$ ipython --no-banner

In [1]: import numpy as np

In [2]: np.set_printoptions(suppress=True, linewidth=200)

In [3]: tidy = lambda a: np.round(a, 3) + 0

In [4]: sv = 3 * 0.2 ** np.arange(4)

In [5]: Q, _ = np.linalg.qr(np.array([[0.3, -1.7, 0.4, 1.2],
   ...:     [-0.4, 0.5, 0.5, 0.8],
   ...:     [0.6, -0.8, 0.0, -0.5],
   ...:     [0.2, -0.1, -0.4, -2.4]]))

In [6]: rng = np.random.default_rng(51)

In [7]: E = rng.normal(size=(29, 4)) * sv @ Q

In [8]: tidy(E)
Out[8]: 
array([[ 0.442,  1.671,  0.105, -0.344],
       [ 0.094,  1.01 ,  0.413, -0.44 ],
       [ 0.064,  1.1  ,  0.383, -0.5  ],
       [ 0.26 , -1.027, -0.628,  0.689],
       [-1.622, -4.196,  0.217,  0.491],
       [ 1.766,  2.623, -0.725,  0.245],
       [ 1.685,  3.003, -0.836,  0.182],
       [-0.126, -2.234, -0.494,  0.837],
       [-0.269, -1.172,  0.08 ,  0.169],
       [ 0.408, -0.091, -0.208,  0.294],
       [ 0.262, -1.721, -0.473,  0.821],
       [ 1.007,  0.868, -0.583,  0.406],
       [-0.146, -0.798, -0.225,  0.268],
       [-2.482, -5.409,  0.703,  0.315],
       [ 0.703,  0.868, -0.18 ,  0.084],
       [ 0.21 ,  1.67 ,  0.499, -0.72 ],
       [-1.203, -2.653,  0.665, -0.054],
       [ 1.048,  0.77 , -1.22 ,  0.848],
       [ 1.629,  2.018, -1.128,  0.574],
       [-1.121, -0.877,  0.682, -0.502],
       [ 1.386,  3.448,  0.155, -0.55 ],
       [ 0.015, -0.211, -0.344,  0.254],
       [ 0.54 ,  1.864,  0.022, -0.381],
       [ 0.543,  1.136, -0.211, -0.035],
       [ 1.101,  3.478, -0.075, -0.519],
       [-1.509, -3.27 ,  0.362,  0.219],
       [-2.16 , -4.271,  0.609,  0.144],
       [ 0.817,  0.195, -1.201,  0.867],
       [-0.017, -0.452, -0.372,  0.301]])

In [9]: G = E.T @ E

In [10]: tidy(np.linalg.svd(E, compute_uv=False) ** 2)
Out[10]: array([185.164,  18.847,   0.582,   0.011])

In [11]: np.linalg.matrix_rank(G)
Out[11]: np.int64(4)
